$ python3 -q
>>> import numpy as np
>>> import numpy.linalg as la
>>> np.set_printoptions(precision=2, suppress=True, linewidth=160)
>>> feats = np.load("x.npy")
>>> feats
array([[-11.18, -29.8 ,   8.28,  19.1 ],
       [-10.54, -28.92,  11.93,  20.18],
       [-11.22, -30.31,   8.69,  20.42],
       [ -9.23, -30.29,  12.21,  19.72],
       [-10.64, -28.73,  10.02,  20.57],
       [-10.74, -31.41,  10.2 ,  18.9 ],
       [-10.53, -30.44,  10.74,  19.41],
       [-10.34, -28.49,  10.9 ,  20.88],
       [ -7.79, -28.91,  10.77,  19.77],
       [-10.53, -31.2 ,  12.43,  20.16],
       [ -9.14, -29.36,  10.23,  19.02],
       [ -9.08, -29.91,   8.6 ,  18.99],
       [-10.92, -31.05,   9.67,  19.44],
       [ -9.96, -28.96,  10.68,  19.24],
       [-10.88, -29.24,  10.62,  20.27],
       [-11.11, -29.24,  11.32,  16.81],
       [-10.79, -29.22,  11.68,  20.07],
       [ -9.06, -30.16,  10.16,  19.47],
       [-10.48, -29.15,  10.51,  18.12],
       [-10.69, -29.55,  10.39,  21.17],
       [ -8.97, -28.65,   9.7 ,  20.45],
       [ -9.39, -30.05,  10.55,  20.39],
       [ -9.79, -29.49,  10.97,  19.66],
       [ -9.98, -29.27,  10.21,  20.59],
       [-10.55, -30.31,  10.09,  18.1 ],
       [ -7.85, -30.87,  10.06,  19.57]])
>>> d = la.norm(feats[:, None] - feats[None], axis=-1)
>>> d.shape
(26, 26)
>>> np.unravel_index(d.round(6).argmax(), d.shape)
(np.int64(15), np.int64(25))
>>> np.flatnonzero(d[2] < d.mean() / 2)
array([2])
>>> d[:5, :5]
array([[0.  , 3.96, 1.47, 4.46, 2.57],
       [3.96, 0.  , 3.6 , 1.97, 1.96],
       [1.47, 3.6 , 0.  , 4.1 , 2.15],
       [4.46, 1.97, 4.1 , 0.  , 3.15],
       [2.57, 1.96, 2.15, 3.15, 0.  ]])
>>> d.mean(axis=1).argmax()
np.int64(15)
>>> la.matrix_rank(d ** 2)
np.int64(6)
>>> (d + 1e9 * np.eye(26)).round(6).argmin(axis=1)
array([ 2, 16,  0, 22, 23, 12,  5,  4, 10,  3, 17, 17,  5, 22,  4, 18,  1, 10, 24, 23, 23, 23, 13,  4, 18, 17])
>>> cov = np.cov(feats, rowvar=False)
>>> np.argsort(-feats.std(axis=0).round(6), kind="stable")
array([2, 0, 3, 1])
>>> feats.std(axis=0)
array([0.95, 0.81, 0.99, 0.95])
>>> cov
array([[0.93, 0.05, 0.01, 0.08],
       [0.05, 0.68, 0.07, 0.15],
       [0.01, 0.07, 1.01, 0.05],
       [0.08, 0.15, 0.05, 0.93]])
>>> np.argwhere(np.triu(np.abs(np.corrcoef(feats.T)) > 0.8, 1))
array([], shape=(0, 2), dtype=int64)
>>> cov.shape
(4, 4)
>>> la.eigvalsh(cov)[::-1]
array([1.11, 0.97, 0.86, 0.61])
>>> np.polyfit(feats[:, 0], feats[:, 1], 1)
array([  0.05, -29.24])
>>> round(np.log10(la.cond(feats)))
2
>>> la.matrix_rank(feats, rtol=0.1)
np.int64(1)
>>> [round(float(x), 2) for x in la.svd(feats, compute_uv=False)[:3]]
[196.17, 5.26, 4.88]
